$ python -q
>>> import numpy as np
>>> np.set_printoptions(suppress=True, linewidth=200)
>>> J = np.load("mat.npy")
>>> J
array([[3, 1, 4],
       [0, 3, 3],
       [4, 3, 5]])
>>> w, vecs = np.linalg.eig(J)
>>> np.round(J @ vecs[:, 0] - w[0] * vecs[:, 0], 2) + 0
array([0., 0., 0.])
>>> print(round(np.prod(w), 2))
-18.0
>>> arr = np.loadtxt("sample15.csv", delimiter=",")
>>> arr
array([[ 5.,  6., 14.,  8.,  7.],
       [ 6.,  9., 15.,  9.,  6.],
       [14., 15., 41., 23., 22.],
       [ 8.,  9., 23., 13., 12.],
       [ 7.,  6., 22., 12., 13.]])
>>> hat = np.triu(np.array([[1, -1, -1, -2, -1],
...     [1, 1, 2, 1, 2],
...     [-1, 1, 0, 1, 1],
...     [2, -1, 2, 2, -2],
...     [1, 2, 1, 1, 1]]), 1) + np.eye(5)
>>> Y = hat @ arr @ np.linalg.inv(hat)
>>> Y
array([[-38., -80.,  12., -70., -88.],
       [ 56., 116., -12., 100., 124.],
       [ 29.,  59.,  -3.,  50.,  61.],
       [ -6.,  -9.,  -9.,  -5.,  -3.],
       [  7.,  13.,   3.,  10.,  11.]])
>>> np.round(np.linalg.det(Y), 2)
np.float64(-0.0)
>>> print(np.linalg.matrix_rank(Y))
2
>>> np.trace(Y), np.trace(arr)
(np.float64(81.0), np.float64(81.0))
>>> np.round(np.poly(arr), 2) + 0
array([  1., -81., 374.,   0.,   0.,   0.])
>>> round(np.linalg.det(arr.T), 2)
np.float64(0.0)
>>> round(np.linalg.eigvals(arr).sum().real, 2)
np.float64(81.0)
>>> np.kron(np.eye(2, dtype=int), arr)
array([[ 5.,  6., 14.,  8.,  7.,  0.,  0.,  0.,  0.,  0.],
       [ 6.,  9., 15.,  9.,  6.,  0.,  0.,  0.,  0.,  0.],
       [14., 15., 41., 23., 22.,  0.,  0.,  0.,  0.,  0.],
       [ 8.,  9., 23., 13., 12.,  0.,  0.,  0.,  0.,  0.],
       [ 7.,  6., 22., 12., 13.,  0.,  0.,  0.,  0.,  0.],
       [ 0.,  0.,  0.,  0.,  0.,  5.,  6., 14.,  8.,  7.],
       [ 0.,  0.,  0.,  0.,  0.,  6.,  9., 15.,  9.,  6.],
       [ 0.,  0.,  0.,  0.,  0., 14., 15., 41., 23., 22.],
       [ 0.,  0.,  0.,  0.,  0.,  8.,  9., 23., 13., 12.],
       [ 0.,  0.,  0.,  0.,  0.,  7.,  6., 22., 12., 13.]])
>>> print(np.einsum("ij,ji->", arr, arr))
5813.0
>>> np.einsum("ii->", arr)
np.float64(81.0)
>>> Uu, sigma, Vt = np.linalg.svd(arr)
>>> vecs = Vt[:(sigma > 1e-8).sum()]
>>> rng = np.random.default_rng(209800)
>>> x = arr[0] + 5 * arr[1] + rng.integers(2) * np.eye(5)[0]
>>> print(x)
[35. 51. 89. 53. 37.]
>>> np.linalg.matrix_rank(np.vstack([arr, x]))
np.int64(2)
>>> round(float(np.linalg.norm(x - vecs.T @ vecs @ x)), 2)
0.0
>>> print(np.allclose(vecs.T @ vecs @ x, x))
True
>>> np.round(np.diag(vecs.T @ vecs), 2)
array([0.09, 0.72, 0.55, 0.18, 0.46])
>>> w, vecs = np.linalg.eigh(arr)
>>> np.round(np.linalg.eigvalsh(arr + 5 * np.eye(5)), 2)
array([ 5.  ,  5.  ,  5.  ,  9.92, 81.08])
>>> w.round(2) + 0
array([ 0.  ,  0.  ,  0.  ,  4.92, 76.08])
>>> np.round(vecs.T @ arr @ vecs, 2) + 0
array([[ 0.  ,  0.  ,  0.  ,  0.  ,  0.  ],
       [ 0.  ,  0.  ,  0.  ,  0.  ,  0.  ],
       [ 0.  ,  0.  ,  0.  ,  0.  ,  0.  ],
       [ 0.  ,  0.  ,  0.  ,  4.92,  0.  ],
       [ 0.  ,  0.  ,  0.  ,  0.  , 76.08]])
>>> np.round(vecs @ np.diag(w) @ vecs.T, 2)
array([[ 5.,  6., 14.,  8.,  7.],
       [ 6.,  9., 15.,  9.,  6.],
       [14., 15., 41., 23., 22.],
       [ 8.,  9., 23., 13., 12.],
       [ 7.,  6., 22., 12., 13.]])
>>> np.round(np.linalg.svd(arr, compute_uv=False), 2) + 0
array([76.08,  4.92,  0.  ,  0.  ,  0.  ])
>>> (w > 1e-8).sum(), (w < -1e-8).sum()
(np.int64(2), np.int64(0))
>>> np.unique(w.round(6) + 0, return_counts=True)[1]
array([3, 1, 1])
>>> mat = np.load("run15.npy")
>>> print(mat)
[[ 0.  0.  0. -3. -1.]
 [ 0.  0.  0.  1.  3.]
 [ 0.  0.  0. -1.  0.]
 [-3.  1. -1.  0.  0.]
 [-1.  3.  0.  0.  0.]]
>>> # null space of dimension 1
>>> Uu, sigma, Vt = np.linalg.svd(mat)
>>> vecs = Vt[:(sigma > 1e-8).sum()]
>>> x = mat[3] + 3 * mat[1] + rng.integers(2) * np.eye(5)[0]
>>> x
array([-3.,  1., -1.,  3.,  9.])
>>> print(np.round(vecs.T @ vecs, 2) + 0)
[[ 0.88 -0.04  0.32  0.    0.  ]
 [-0.04  0.99  0.11  0.    0.  ]
 [ 0.32  0.11  0.14  0.    0.  ]
 [ 0.    0.    0.    1.    0.  ]
 [ 0.    0.    0.    0.    1.  ]]
>>> np.linalg.matrix_rank(np.vstack([mat, x]))
np.int64(4)
